% python3 -q
>>> import numpy as np
>>> from numpy import linalg as LA
>>> np.set_printoptions(precision=3, suppress=True, linewidth=100)
>>> def tidy(a):
...     return np.round(a, 3) + 0
... 
>>> W2 = 20 * np.array([[1.7, -0.4, -0.3, 0.4, 0.7, -2.0, 2.1, -0.3, -3.2, -1.0, -0.7, 0.5],
...     [0.8, 0.4, 0.8, -0.1, -0.5, -0.2, 1.7, -0.8, 0.3, 0.4, 1.2, -1.0]])
>>> rng = np.random.default_rng(59397)
>>> lab = rng.integers(0, 2, 28)
>>> E = W2[lab] + rng.normal(size=(28, 12))
>>> tidy(E)
array([[ 16.45 ,   7.77 ,  17.362,  -1.583,  -9.941,  -3.925,  33.865, -16.615,   6.161,   8.883,
         23.616, -20.331],
       [ 33.144,  -7.577,  -6.785,   6.867,  14.697, -41.413,  43.598,  -5.814, -64.976, -19.964,
        -13.399,  10.433],
       [ 16.722,   7.767,  16.358,  -2.235, -10.514,  -4.418,  34.453, -14.952,   5.023,   8.693,
         24.445, -19.599],
       [ 15.69 ,   9.456,  16.38 ,  -3.016, -10.855,  -2.111,  34.685, -16.322,   6.625,   6.95 ,
         23.37 , -20.566],
       [ 14.834,   7.796,  16.401,  -2.992,  -9.026,  -2.996,  34.345, -13.486,   5.84 ,   8.085,
         22.949, -19.618],
       [ 34.713,  -7.802,  -7.174,   8.994,  14.494, -39.93 ,  40.082,  -6.536, -63.243, -18.146,
        -13.631,  10.379],
       [ 34.464,  -8.87 ,  -5.965,   7.631,  15.413, -38.815,  41.354,  -5.079, -63.107, -19.853,
        -15.459,   7.961],
       [ 13.722,   8.757,  14.98 ,  -1.361,  -8.67 ,  -3.155,  32.785, -16.644,   8.203,   6.987,
         25.086, -18.643],
       [ 16.511,   7.728,  15.022,  -1.578, -10.92 ,  -4.203,  34.939, -16.333,   6.21 ,   7.123,
         26.32 , -19.597],
       [ 33.803,  -8.228,  -5.999,   8.312,  14.376, -40.823,  41.552,  -6.133, -64.517, -20.434,
        -13.581,   9.701],
       [ 16.048,   7.854,  15.24 ,  -2.01 , -10.199,  -3.735,  34.911, -15.982,   7.835,   8.807,
         22.21 , -20.148],
       [ 33.194,  -6.853,  -6.955,   8.492,  13.893, -41.089,  41.441,  -3.292, -64.163, -19.955,
        -16.029,  10.433],
       [ 33.518,  -7.517,  -5.495,   8.589,  13.693, -40.861,  41.139,  -6.476, -64.021, -20.771,
        -15.244,   9.825],
       [ 17.188,   6.293,  14.703,  -0.022,  -9.895,  -4.341,  33.034, -15.205,   7.768,   7.975,
         23.74 , -18.195],
       [ 33.515,  -7.656,  -5.581,   8.318,  12.93 , -39.675,  41.633,  -6.451, -64.89 , -19.332,
        -14.719,   9.113],
       [ 15.47 ,   8.578,  15.832,  -3.531, -11.094,  -5.505,  32.936, -16.014,   5.16 ,  10.113,
         24.384, -18.424],
       [ 34.348,  -8.343,  -6.151,   7.55 ,  13.191, -41.012,  40.193,  -4.609, -64.385, -18.874,
        -13.851,   9.237],
       [ 35.228,  -7.076,  -4.928,   6.415,  13.01 , -39.395,  42.963,  -6.134, -65.104, -20.409,
        -12.315,   8.908],
       [ 33.606,  -8.218,  -4.803,   7.442,  12.617, -41.361,  42.32 ,  -3.613, -64.783, -20.706,
        -13.544,   9.806],
       [ 15.786,   7.374,  15.256,  -2.488,  -9.196,  -4.213,  34.514, -15.715,   6.451,   9.292,
         23.897, -19.562],
       [ 36.71 ,  -6.881,  -6.477,   8.634,  14.202, -40.206,  41.631,  -4.715, -64.381, -20.467,
        -15.866,   9.166],
       [ 33.681,  -8.034,  -4.687,   7.591,  13.345, -40.18 ,  41.529,  -6.184, -63.37 , -19.433,
        -15.698,   9.052],
       [ 34.591,  -6.893,  -5.923,   8.637,  13.244, -39.86 ,  43.424,  -6.944, -66.102, -20.094,
        -15.542,   9.421],
       [ 16.037,   8.096,  16.647,  -3.265, -11.048,  -3.974,  34.629, -16.65 ,   4.972,   8.609,
         24.08 , -18.72 ],
       [ 34.073,  -5.913,  -5.163,  10.157,  12.702, -37.344,  41.106,  -7.367, -63.436, -20.255,
        -12.466,   9.847],
       [ 32.879,  -7.964,  -4.191,   6.442,  14.557, -39.95 ,  42.839,  -5.491, -63.488, -19.554,
        -13.403,  11.434],
       [ 33.953,  -7.574,  -6.027,   8.203,  15.243, -40.152,  42.004,  -6.843, -64.385, -21.591,
        -15.324,  11.195],
       [ 16.699,   7.791,  16.066,  -2.363,  -9.127,  -4.584,  32.307, -14.418,   4.713,   7.053,
         23.902, -19.595]])
>>> B = np.c_[E[:, :1] @ np.array([[-2]]), np.array([2, 9, -6, -4, 2, -9, -1, -5, 4, -7, 4, -5, 9, -6, 3, 2, 6, -5, 9, 8, 2, 9, -9, -6, 0, 1, 5, 6])]
>>> tidy(B)
array([[-32.9  ,   2.   ],
       [-66.289,   9.   ],
       [-33.443,  -6.   ],
       [-31.381,  -4.   ],
       [-29.668,   2.   ],
       [-69.426,  -9.   ],
       [-68.927,  -1.   ],
       [-27.443,  -5.   ],
       [-33.021,   4.   ],
       [-67.606,  -7.   ],
       [-32.095,   4.   ],
       [-66.387,  -5.   ],
       [-67.035,   9.   ],
       [-34.375,  -6.   ],
       [-67.031,   3.   ],
       [-30.939,   2.   ],
       [-68.696,   6.   ],
       [-70.456,  -5.   ],
       [-67.211,   9.   ],
       [-31.573,   8.   ],
       [-73.421,   2.   ],
       [-67.362,   9.   ],
       [-69.182,  -9.   ],
       [-32.073,  -6.   ],
       [-68.146,   0.   ],
       [-65.758,   1.   ],
       [-67.906,   5.   ],
       [-33.398,   6.   ]])
>>> tidy(LA.lstsq(E, B[:, 0])[0])
array([-2.,  0.,  0.,  0.,  0.,  0.,  0.,  0.,  0.,  0.,  0.,  0.])
>>> tidy(LA.norm(LA.qr(E)[0].T @ B, axis=0) ** 2 / ((B ** 2).sum(axis=0) + 1e-12))
array([1.   , 0.302])
>>> tidy(LA.norm(B - E @ LA.lstsq(E, B)[0], axis=0))
array([ 0.   , 25.811])
>>> LA.matrix_rank(np.c_[E, B])
np.int64(13)
>>> C2 = np.cov(E, rowvar=False)
>>> np.argsort(-E.std(axis=0).round(6), kind="stable")
array([ 8, 10,  5, 11,  9,  4,  2,  0,  1,  3,  7,  6])
>>> tidy(np.corrcoef(E[:, 5], E[:, 9])[0, 1])
np.float64(0.996)
>>> np.argwhere(np.triu(np.abs(np.corrcoef(E.T)) > 0.8, 1))
array([[ 0,  1],
       [ 0,  2],
       [ 0,  3],
       [ 0,  4],
       [ 0,  5],
       [ 0,  6],
       [ 0,  7],
       [ 0,  8],
       [ 0,  9],
       [ 0, 10],
       [ 0, 11],
       [ 1,  2],
       [ 1,  3],
       [ 1,  4],
       [ 1,  5],
       [ 1,  6],
       [ 1,  7],
       [ 1,  8],
       [ 1,  9],
       [ 1, 10],
       [ 1, 11],
       [ 2,  3],
       [ 2,  4],
       [ 2,  5],
       [ 2,  6],
       [ 2,  7],
       [ 2,  8],
       [ 2,  9],
       [ 2, 10],
       [ 2, 11],
       [ 3,  4],
       [ 3,  5],
       [ 3,  6],
       [ 3,  7],
       [ 3,  8],
       [ 3,  9],
       [ 3, 10],
       [ 3, 11],
       [ 4,  5],
       [ 4,  6],
       [ 4,  7],
       [ 4,  8],
       [ 4,  9],
       [ 4, 10],
       [ 4, 11],
       [ 5,  6],
       [ 5,  7],
       [ 5,  8],
       [ 5,  9],
       [ 5, 10],
       [ 5, 11],
       [ 6,  7],
       [ 6,  8],
       [ 6,  9],
       [ 6, 10],
       [ 6, 11],
       [ 7,  8],
       [ 7,  9],
       [ 7, 10],
       [ 7, 11],
       [ 8,  9],
       [ 8, 10],
       [ 8, 11],
       [ 9, 10],
       [ 9, 11],
       [10, 11]])
>>> arr = np.loadtxt("sample5.csv", delimiter=",")
>>> tidy(arr)
array([[ 1.055, -1.203,  0.53 , -0.544,  1.797, -0.875,  0.927,  0.374,  0.349, -0.746,  0.436],
       [-0.703,  0.37 , -2.051,  0.514,  0.818, -0.493,  0.227, -0.313,  1.604,  0.259,  0.442],
       [-0.439,  1.237,  1.206,  0.141, -0.165, -0.088,  1.108,  0.554,  1.48 , -0.574, -1.309],
       [-1.143, -0.08 ,  0.317,  0.098,  1.495,  0.604,  0.535,  0.624, -0.775,  1.834, -0.582],
       [-0.879,  1.565, -0.316, -1.091,  0.611, -0.539,  0.489, -0.48 , -1.386, -1.108,  0.453],
       [ 0.791, -0.254, -1.213, -0.624, -1.034,  0.568,  2.126,  0.311, -0.451,  0.358, -0.334],
       [ 0.615,  0.422,  0.283, -0.429, -0.414, -2.171,  0.012, -0.844, -0.064,  1.531, -0.485],
       [-1.582, -1.308, -0.198,  0.617, -0.815, -1.411,  0.292,  0.916, -0.535, -0.634, -0.314],
       [ 0.176, -0.547, -0.42 ,  0.802,  0.604,  0.221,  0.056, -1.713, -0.527, -0.717, -1.926],
       [-0.264, -0.477, -0.645, -2.172,  0.058,  0.129, -1.131,  0.59 ,  0.521, -0.103, -1.281],
       [ 1.231,  0.974, -0.821,  0.951,  0.443, -0.485, -0.671,  1.705, -0.742, -0.236, -0.751]])
>>> Uu, sig, Vh = LA.svd(arr, full_matrices=False)
>>> np.allclose(Uu * sig @ Vh, arr)
True
>>> tidy(Uu.T @ arr @ Vh.T)
array([[3., 0., 0., 0., 0., 0., 0., 0., 0., 0., 0.],
       [0., 3., 0., 0., 0., 0., 0., 0., 0., 0., 0.],
       [0., 0., 3., 0., 0., 0., 0., 0., 0., 0., 0.],
       [0., 0., 0., 3., 0., 0., 0., 0., 0., 0., 0.],
       [0., 0., 0., 0., 3., 0., 0., 0., 0., 0., 0.],
       [0., 0., 0., 0., 0., 3., 0., 0., 0., 0., 0.],
       [0., 0., 0., 0., 0., 0., 3., 0., 0., 0., 0.],
       [0., 0., 0., 0., 0., 0., 0., 3., 0., 0., 0.],
       [0., 0., 0., 0., 0., 0., 0., 0., 3., 0., 0.],
       [0., 0., 0., 0., 0., 0., 0., 0., 0., 3., 0.],
       [0., 0., 0., 0., 0., 0., 0., 0., 0., 0., 3.]])
>>> tidy(np.cumsum(sig ** 2) / np.sum(sig ** 2))
array([0.091, 0.182, 0.273, 0.364, 0.455, 0.545, 0.636, 0.727, 0.818, 0.909, 1.   ])
